% ipython --no-banner

In [1]: import numpy as np

In [2]: np.set_printoptions(precision=2, suppress=True, linewidth=200)

In [3]: rnd = lambda a: np.round(a, 2) + 0

In [4]: Y = np.array([[2, 2, -5, 1, 0, 4, -1, -1, -5, -4, -2],
   ...:     [-3, -2, 1, 3, 0, 5, -1, -5, 4, 4, -2],
   ...:     [-2, 3, 0, -1, -2, 0, -5, -2, 4, 1, -2],
   ...:     [-5, 3, 5, 0, -4, -1, -1, 3, 1, -1, 0],
   ...:     [-3, -4, -2, 4, -2, -4, 5, 3, 0, 5, -2],
   ...:     [3, -1, 5, -5, -4, -4, 1, -4, -3, -4, -4],
   ...:     [2, -4, 2, 2, 1, -1, 3, 4, -5, 2, 5],
   ...:     [-3, -3, 3, 3, -1, 2, 5, 0, 4, 0, -2],
   ...:     [0, -3, -3, -1, -5, 0, -2, 3, -4, 3, 2],
   ...:     [3, 4, -1, 5, 3, 5, 1, 5, 1, -4, -4],
   ...:     [-2, 2, 5, 0, -2, 2, 2, -4, -3, 2, -5]])

In [5]: M = np.triu(Y)

In [6]: M
Out[6]: 
array([[ 2,  2, -5,  1,  0,  4, -1, -1, -5, -4, -2],
       [ 0, -2,  1,  3,  0,  5, -1, -5,  4,  4, -2],
       [ 0,  0,  0, -1, -2,  0, -5, -2,  4,  1, -2],
       [ 0,  0,  0,  0, -4, -1, -1,  3,  1, -1,  0],
       [ 0,  0,  0,  0, -2, -4,  5,  3,  0,  5, -2],
       [ 0,  0,  0,  0,  0, -4,  1, -4, -3, -4, -4],
       [ 0,  0,  0,  0,  0,  0,  3,  4, -5,  2,  5],
       [ 0,  0,  0,  0,  0,  0,  0,  0,  4,  0, -2],
       [ 0,  0,  0,  0,  0,  0,  0,  0, -4,  3,  2],
       [ 0,  0,  0,  0,  0,  0,  0,  0,  0, -4, -4],
       [ 0,  0,  0,  0,  0,  0,  0,  0,  0,  0, -5]])

In [7]: rank = np.linalg.matrix_rank(M)

In [8]: rank
Out[8]: np.int64(10)

In [9]: null = np.linalg.svd(M)[2][rank:].T

In [10]: [int(np.linalg.matrix_rank(np.delete(M, i, axis=0))) for i in range(11)]
Out[10]: [9, 9, 9, 9, 9, 9, 9, 10, 10, 10, 10]

In [11]: rnd(M @ null)
Out[11]: 
array([[0.],
       [0.],
       [0.],
       [0.],
       [0.],
       [0.],
       [0.],
       [0.],
       [0.],
       [0.],
       [0.]])

In [12]: np.linalg.matrix_rank(M.T @ M), np.linalg.matrix_rank(M @ M.T)
Out[12]: (np.int64(10), np.int64(10))

In [13]: np.allclose(M @ null, 0)
Out[13]: True

In [14]: np.linalg.cond(M) > 100
Out[14]: np.True_

In [15]: [round(float(x), 2) for x in np.linalg.svd(M, compute_uv=False)[:3]]
Out[15]: [14.45, 12.65, 10.33]

In [16]: rnd(np.linalg.norm(M, 2) / np.linalg.norm(M))
Out[16]: np.float64(0.58)

In [17]: m1 = np.loadtxt("m.csv", delimiter=",")

In [18]: m1
Out[18]: 
array([[ 5.3, -1. ,  0. ,  5. ,  5. , -1. , -4. ,  4. ,  1. ,  5. , -2. , -1. ,  1. ],
       [-4. , -4.7,  3. , -5. ,  2. , -3. , -4. , -3. ,  4. ,  5. ,  2. ,  3. , -2. ],
       [ 0. ,  3. ,  5.3, -1. , -3. ,  3. , -2. , -2. ,  5. , -1. ,  1. , -1. ,  5. ],
       [-2. ,  1. , -3. , -3.7,  3. ,  3. ,  1. , -1. , -2. ,  2. ,  2. ,  1. ,  5. ],
       [ 3. ,  3. , -4. , -3. , -2.7, -5. , -4. , -5. ,  0. ,  3. ,  4. ,  3. , -1. ],
       [-3. ,  3. , -2. , -5. ,  4. ,  1.3,  4. ,  2. ,  4. ,  4. ,  5. ,  5. ,  1. ],
       [-5. ,  3. , -4. ,  4. ,  2. , -2. ,  4.3,  4. , -1. ,  3. ,  1. , -1. ,  5. ],
       [-2. , -4. , -3. ,  3. ,  5. ,  3. , -1. ,  0.3,  0. ,  1. , -2. ,  0. , -5. ],
       [ 5. ,  1. ,  5. , -5. , -1. ,  0. , -4. ,  1. , -3.7,  3. ,  5. , -4. , -3. ],
       [ 4. ,  2. , -1. ,  2. , -2. ,  5. , -5. ,  1. ,  1. ,  0.3,  5. ,  2. , -3. ],
       [-5. ,  1. ,  1. , -4. ,  0. ,  4. ,  3. , -5. , -1. ,  3. , -4.7,  3. ,  3. ],
       [ 4. , -5. ,  2. ,  2. ,  0. ,  2. ,  3. , -1. ,  3. ,  3. ,  3. , -0.7,  4. ],
       [ 5. , -1. ,  0. ,  5. ,  5. , -1. , -4. ,  4. ,  1. ,  5. , -2. , -1. ,  1.3]])

In [19]: rng = np.random.default_rng(880369)

In [20]: z = rng.permutation(13)

In [21]: z
Out[21]: array([ 8,  3,  1,  9,  5, 11,  6,  2, 12,  7,  0,  4, 10])

In [22]: Y = m1[z][:, z]

In [23]: np.diag(Y)
Out[23]: array([-3.7, -3.7, -4.7,  0.3,  1.3, -0.7,  4.3,  5.3,  1.3,  0.3,  5.3, -2.7, -4.7])

In [24]: rnd(np.abs(np.linalg.eigvals(m1)).max())
Out[24]: np.float64(12.57)

In [25]: np.linalg.norm(m1, axis=1).argmax()
Out[25]: np.int64(1)

In [26]: m1[0] @ m1[2]
Out[26]: np.float64(-22.0)

In [27]: rnd(np.linalg.norm(m1, 1)), rnd(np.linalg.norm(m1, np.inf))
Out[27]: (np.float64(47.7), np.float64(44.7))

In [28]: rnd(np.linalg.norm(m1, 2) / np.linalg.norm(m1))
Out[28]: np.float64(0.48)

In [29]: W0 = np.triu(rng.random((11, 11)) < 0.2, 1).astype(int)

In [30]: W0 = W0 + W0.T

In [31]: W0
Out[31]: 
array([[0, 1, 0, 0, 0, 0, 0, 0, 1, 0, 0],
       [1, 0, 0, 0, 0, 0, 0, 0, 0, 0, 0],
       [0, 0, 0, 0, 0, 0, 0, 0, 0, 0, 0],
       [0, 0, 0, 0, 0, 1, 1, 0, 0, 0, 0],
       [0, 0, 0, 0, 0, 0, 0, 0, 0, 1, 0],
       [0, 0, 0, 1, 0, 0, 1, 0, 0, 1, 1],
       [0, 0, 0, 1, 0, 1, 0, 0, 0, 0, 0],
       [0, 0, 0, 0, 0, 0, 0, 0, 0, 0, 0],
       [1, 0, 0, 0, 0, 0, 0, 0, 0, 0, 0],
       [0, 0, 0, 0, 1, 1, 0, 0, 0, 0, 0],
       [0, 0, 0, 0, 0, 1, 0, 0, 0, 0, 0]])

In [32]: # columns 2 and 7 are equal

In [33]: w, vecs = np.linalg.eigh(W0)

In [34]: x0 = np.array([7, 0, 1, 9, 1, 4, 9, 7, 6, 5, 9])

In [35]: x0 @ W0 @ x0
Out[35]: np.int64(512)

In [36]: rnd(np.linalg.eigvalsh(W0[1:, 1:]))
Out[36]: array([-1.92, -1.  , -0.75,  0.  ,  0.  ,  0.  ,  0.  ,  0.29,  1.  ,  2.38])

In [37]: rnd(x0 @ W0 @ x0 / (x0 @ x0)), rnd(w[0]), rnd(w[-1])
Out[37]: (np.float64(1.22), np.float64(-1.92), np.float64(2.38))

In [38]: np.abs(W0).sum(axis=1).max(), rnd(np.abs(w).max())
Out[38]: (np.int64(4), np.float64(2.38))

In [39]: E = np.load("dump.npy")

In [40]: E
Out[40]: 
array([[ 2,  0,  0,  1,  1,  2, -1,  4,  2,  0, -2],
       [ 0,  8, -4,  2, -6,  4, -6,  0, -4,  0, -4],
       [ 0, -4,  2, -1,  3, -2,  3,  0,  2,  0,  2],
       [ 1,  2, -1,  1, -1,  2, -2,  2,  0,  0, -2],
       [ 1, -6,  3, -1,  5, -2,  4,  2,  4,  0,  2],
       [ 2,  4, -2,  2, -2,  4, -4,  4,  0,  0, -4],
       [-1, -6,  3, -2,  4, -4,  5, -2,  2,  0,  4],
       [ 4,  0,  0,  2,  2,  4, -2,  8,  4,  0, -4],
       [ 2, -4,  2,  0,  4,  0,  2,  4,  4,  0,  0],
       [ 0,  0,  0,  0,  0,  0,  0,  0,  0,  0,  0],
       [-2, -4,  2, -2,  2, -4,  4, -4,  0,  0,  4]])

In [41]: w, vecs = np.linalg.eigh(E)

In [42]: x0 = np.array([1, 4, 5, 5, 4, 3, 3, 5, 3, 1, 4])

In [43]: rnd(vecs * np.maximum(w, 0) @ vecs.T)
Out[43]: 
array([[ 2.,  0.,  0.,  1.,  1.,  2., -1.,  4.,  2.,  0., -2.],
       [ 0.,  8., -4.,  2., -6.,  4., -6.,  0., -4.,  0., -4.],
       [ 0., -4.,  2., -1.,  3., -2.,  3.,  0.,  2.,  0.,  2.],
       [ 1.,  2., -1.,  1., -1.,  2., -2.,  2.,  0.,  0., -2.],
       [ 1., -6.,  3., -1.,  5., -2.,  4.,  2.,  4.,  0.,  2.],
       [ 2.,  4., -2.,  2., -2.,  4., -4.,  4.,  0.,  0., -4.],
       [-1., -6.,  3., -2.,  4., -4.,  5., -2.,  2.,  0.,  4.],
       [ 4.,  0.,  0.,  2.,  2.,  4., -2.,  8.,  4.,  0., -4.],
       [ 2., -4.,  2.,  0.,  4.,  0.,  2.,  4.,  4.,  0.,  0.],
       [ 0.,  0.,  0.,  0.,  0.,  0.,  0.,  0.,  0.,  0.,  0.],
       [-2., -4.,  2., -2.,  2., -4.,  4., -4.,  0.,  0.,  4.]])

In [44]: rank = np.linalg.matrix_rank(E)

In [45]: rank
Out[45]: np.int64(2)

In [46]: null = np.linalg.svd(E)[2][rank:].T

In [47]: [int(np.linalg.matrix_rank(E[:, :j + 1])) for j in range(11)]
Out[47]: [1, 2, 2, 2, 2, 2, 2, 2, 2, 2, 2]

In [48]: np.allclose(E @ null, 0)
Out[48]: True

In [49]: np.abs(np.diag(np.linalg.qr(E)[1])) > 1e-9
Out[49]: array([ True,  True, False, False, False, False, False, False, False, False, False])

In [50]: K = np.loadtxt("arr.csv", delimiter=",")

In [51]: K
Out[51]: 
array([[ 3.,  4.,  5.,  6.,  7.,  8.],
       [ 9., 10., 11., 12., 13., 14.],
       [15., 16., 17., 18., 19., 20.],
       [21., 22., 23., 24., 25., 26.],
       [27., 28., 29., 30., 31., 32.],
       [33., 34., 35., 36., 37., 38.],
       [39., 40., 41., 42., 43., 44.],
       [45., 46., 47., 48., 49., 50.],
       [51., 52., 53., 54., 55., 56.],
       [57., 58., 59., 60., 61., 62.],
       [63., 64., 65., 66., 67., 68.],
       [69., 70., 71., 72., 73., 74.]])

In [52]: # rows and columns are dependent

In [53]: blk = np.stack([K, 2 * K, K[::-1]])

In [54]: (blk @ K.T).shape
Out[54]: (3, 12, 12)

In [55]: rnd(np.linalg.norm(blk, axis=(1, 2)))
Out[55]: array([371.24, 742.48, 371.24])

In [56]: np.linalg.matrix_rank(blk)
Out[56]: array([2, 2, 2])

In [57]: blk.shape
Out[57]: (3, 12, 6)

In [58]: np.einsum("bij,cij->bc", blk, blk)
Out[58]: 
array([[137820., 275640.,  76044.],
       [275640., 551280., 152088.],
       [ 76044., 152088., 137820.]])

In [59]: Uu, sig, VT = np.linalg.svd(K)

In [60]: vecs = VT[:(sig > 1e-8).sum()]

In [61]: x0 = K[6] + -3 * K[7] + rng.integers(2) * np.eye(6)[0]

In [62]: x0
Out[62]: array([ -96.,  -98., -100., -102., -104., -106.])

In [63]: np.linalg.matrix_rank(np.vstack([K, x0]))
Out[63]: np.int64(2)

In [64]: np.allclose(vecs.T @ vecs @ x0, x0)
Out[64]: True

In [65]: rnd(vecs.T @ vecs)
Out[65]: 
array([[ 0.52,  0.38,  0.24,  0.1 , -0.05, -0.19],
       [ 0.38,  0.3 ,  0.21,  0.12,  0.04, -0.05],
       [ 0.24,  0.21,  0.18,  0.15,  0.12,  0.1 ],
       [ 0.1 ,  0.12,  0.15,  0.18,  0.21,  0.24],
       [-0.05,  0.04,  0.12,  0.21,  0.3 ,  0.38],
       [-0.19, -0.05,  0.1 ,  0.24,  0.38,  0.52]])

In [66]: rnd(np.diag(vecs.T @ vecs))
Out[66]: array([0.52, 0.3 , 0.18, 0.18, 0.3 , 0.52])

In [67]: rnd(np.linalg.norm(x0 - vecs.T @ vecs @ x0))
Out[67]: np.float64(0.0)

In [68]: rank = np.linalg.matrix_rank(K)

In [69]: rank
Out[69]: np.int64(2)

In [70]: null = np.linalg.svd(K)[2][rank:].T

In [71]: rnd(null @ null.T)
Out[71]: 
array([[ 0.48, -0.38, -0.24, -0.1 ,  0.05,  0.19],
       [-0.38,  0.7 , -0.21, -0.12, -0.04,  0.05],
       [-0.24, -0.21,  0.82, -0.15, -0.12, -0.1 ],
       [-0.1 , -0.12, -0.15,  0.82, -0.21, -0.24],
       [ 0.05, -0.04, -0.12, -0.21,  0.7 , -0.38],
       [ 0.19,  0.05, -0.1 , -0.24, -0.38,  0.48]])

In [72]: Xc = K - K.mean(axis=0)

In [73]: vecs = np.linalg.svd(Xc)[2][:2]

In [74]: Y = Xc - Xc @ vecs.T @ vecs

In [75]: np.linalg.norm(Y, axis=1).round(6).argmax()
Out[75]: np.int64(0)

In [76]: u, v = K[3], K[6]

In [77]: u @ v
Out[77]: np.float64(5869.0)

In [78]: u @ u
Out[78]: np.float64(3331.0)

In [79]: pr = (u @ v) / (u @ u) * u

In [80]: rnd(np.linalg.norm(u + v) ** 2 + np.linalg.norm(u - v) ** 2)
Out[80]: np.float64(27364.0)

In [81]: np.linalg.matrix_rank(np.outer(u, v))
Out[81]: np.int64(1)

In [82]: rnd(pr)
Out[82]: array([37.  , 38.76, 40.52, 42.29, 44.05, 45.81])

In [83]: rnd((v - pr) @ u)
Out[83]: np.float64(0.0)

In [84]: A = np.load("run9.npy")

In [85]: rnd(A)
Out[85]: 
array([[-0.06,  0.18, -0.14,  0.19, -0.03,  0.04, -0.56, -0.34, -0.35,  0.52, -0.13, -0.04,  0.19,  0.11],
       [-0.11, -0.31, -0.32,  0.35, -0.03, -0.51,  0.23, -0.35,  0.24,  0.04, -0.14, -0.26,  0.15,  0.05],
       [ 0.31, -0.18, -0.62, -0.01, -0.01, -0.04, -0.03,  0.22, -0.09, -0.11, -0.1 , -0.01, -0.29,  0.37],
       [-0.4 ,  0.25, -0.25, -0.07,  0.6 ,  0.04,  0.11,  0.11, -0.14, -0.13,  0.14, -0.43,  0.17, -0.13],
       [ 0.34,  0.41, -0.2 , -0.41,  0.11,  0.09,  0.2 , -0.57,  0.18, -0.12, -0.2 ,  0.13,  0.12, -0.02],
       [ 0.43,  0.21,  0.23, -0.26, -0.05, -0.32,  0.05,  0.29,  0.04,  0.31,  0.09, -0.5 ,  0.18,  0.26],
       [ 0.46, -0.32,  0.07,  0.21,  0.38,  0.25, -0.27, -0.2 ,  0.31,  0.02,  0.4 , -0.16, -0.04, -0.18],
       [ 0.29, -0.08,  0.24,  0.3 ,  0.16, -0.04,  0.28,  0.13, -0.15,  0.08, -0.54,  0.03,  0.19, -0.38],
       [-0.11, -0.44,  0.24, -0.34,  0.02,  0.28, -0.02, -0.25, -0.21, -0.07, -0.38, -0.45, -0.24,  0.15],
       [ 0.14,  0.28,  0.02,  0.26, -0.42, -0.02, -0.25, -0.07, -0.14, -0.61,  0.02, -0.4 ,  0.  , -0.2 ],
       [ 0.06, -0.1 ,  0.14, -0.14,  0.41, -0.41, -0.49,  0.1 , -0.04, -0.39, -0.25,  0.26,  0.17,  0.14],
       [-0.23,  0.08,  0.26,  0.19, -0.04,  0.2 , -0.04, -0.03,  0.52, -0.12, -0.13, -0.04,  0.27,  0.52],
       [ 0.06,  0.41,  0.12,  0.42,  0.3 ,  0.06,  0.06,  0.02,  0.04,  0.05, -0.22, -0.04, -0.59,  0.22],
       [-0.2 ,  0.08,  0.08, -0.24, -0.06, -0.38, -0.25, -0.05,  0.4 ,  0.17, -0.09, -0.08, -0.46, -0.36],
       [ 0.  ,  0.03, -0.35, -0.05, -0.09,  0.36, -0.25,  0.39,  0.38,  0.11, -0.39, -0.12,  0.16, -0.23]])

In [86]: rnd(np.linalg.svd(A, compute_uv=False))
Out[86]: array([1., 1., 1., 1., 1., 1., 1., 1., 1., 1., 1., 1., 1., 1.])

In [87]: rnd(A[:, 2] @ A[:, 3])
Out[87]: np.float64(0.0)

In [88]: x0 = np.array([1, 1, 2, 0, 0, 2, 0, 2, 2, 1, 3, 1, 0, 0])

In [89]: target = A @ x0

In [90]: rnd(np.linalg.solve(A.T @ A, A.T @ target))
Out[90]: array([1., 1., 2., 0., 0., 2., 0., 2., 2., 1., 3., 1., 0., 0.])

In [91]: target = target + 0.3 * rng.normal(size=15)

In [92]: rnd(target)
Out[92]: array([-1.34, -3.66, -1.67, -0.59, -0.85,  0.98,  1.81, -1.34, -1.57, -1.01, -1.44,  1.28,  0.05, -0.18,  0.06])

In [93]: c, *_ = np.linalg.lstsq(A, target)

In [94]: c.round()
Out[94]: array([ 0.,  1.,  2., -1., -0.,  2., -0.,  2.,  2.,  1.,  3.,  1., -0.,  0.])

In [95]: rnd(np.linalg.norm(target - A @ c))
Out[95]: np.float64(0.17)

In [96]: rnd(A.T @ (target - A @ c))
Out[96]: array([0., 0., 0., 0., 0., 0., 0., 0., 0., 0., 0., 0., 0., 0.])

In [97]: proj = A @ np.linalg.solve(A.T @ A, A.T)

In [98]: rnd(proj @ A[:, 1])
Out[98]: array([ 0.18, -0.31, -0.18,  0.25,  0.41,  0.21, -0.32, -0.08, -0.44,  0.28, -0.1 ,  0.08,  0.41,  0.08,  0.03])

In [99]: x0 = np.array([-2, 1, 2, 1, 1, 0, -2, 0, -1, 1, -1, 2, 0, 0])

In [100]: target = A @ x0

In [101]: c, lr = np.zeros(14), 1 / np.linalg.norm(A, 2) ** 2

In [102]: for i in range(6):
     ...:     c -= lr * A.T @ (A @ c - target)
     ...:     if i % 2 == 0: print(i, round(np.linalg.norm(A @ c - target), 2))
     ...: 
0 0.0
2 0.0
4 0.0

In [103]: rnd(np.linalg.cond(A))
Out[103]: np.float64(1.0)

In [104]: cov = np.cov(K, rowvar=False)

In [105]: rnd(np.corrcoef(K.T))
Out[105]: 
array([[1., 1., 1., 1., 1., 1.],
       [1., 1., 1., 1., 1., 1.],
       [1., 1., 1., 1., 1., 1.],
       [1., 1., 1., 1., 1., 1.],
       [1., 1., 1., 1., 1., 1.],
       [1., 1., 1., 1., 1., 1.]])

In [106]: rnd(np.corrcoef(K[:, 2], K[:, 1])[0, 1])
Out[106]: np.float64(1.0)

In [107]: rnd(K.std(axis=0))
Out[107]: array([20.71, 20.71, 20.71, 20.71, 20.71, 20.71])

In [108]: rnd(np.polyfit(K[:, 2], K[:, 1], 1))
Out[108]: array([ 1., -1.])

In [109]: cov.shape
Out[109]: (6, 6)

In [110]: np.argwhere(np.triu(np.abs(np.corrcoef(K.T)) > 0.8, 1))
Out[110]: 
array([[0, 1],
       [0, 2],
       [0, 3],
       [0, 4],
       [0, 5],
       [1, 2],
       [1, 3],
       [1, 4],
       [1, 5],
       [2, 3],
       [2, 4],
       [2, 5],
       [3, 4],
       [3, 5],
       [4, 5]])
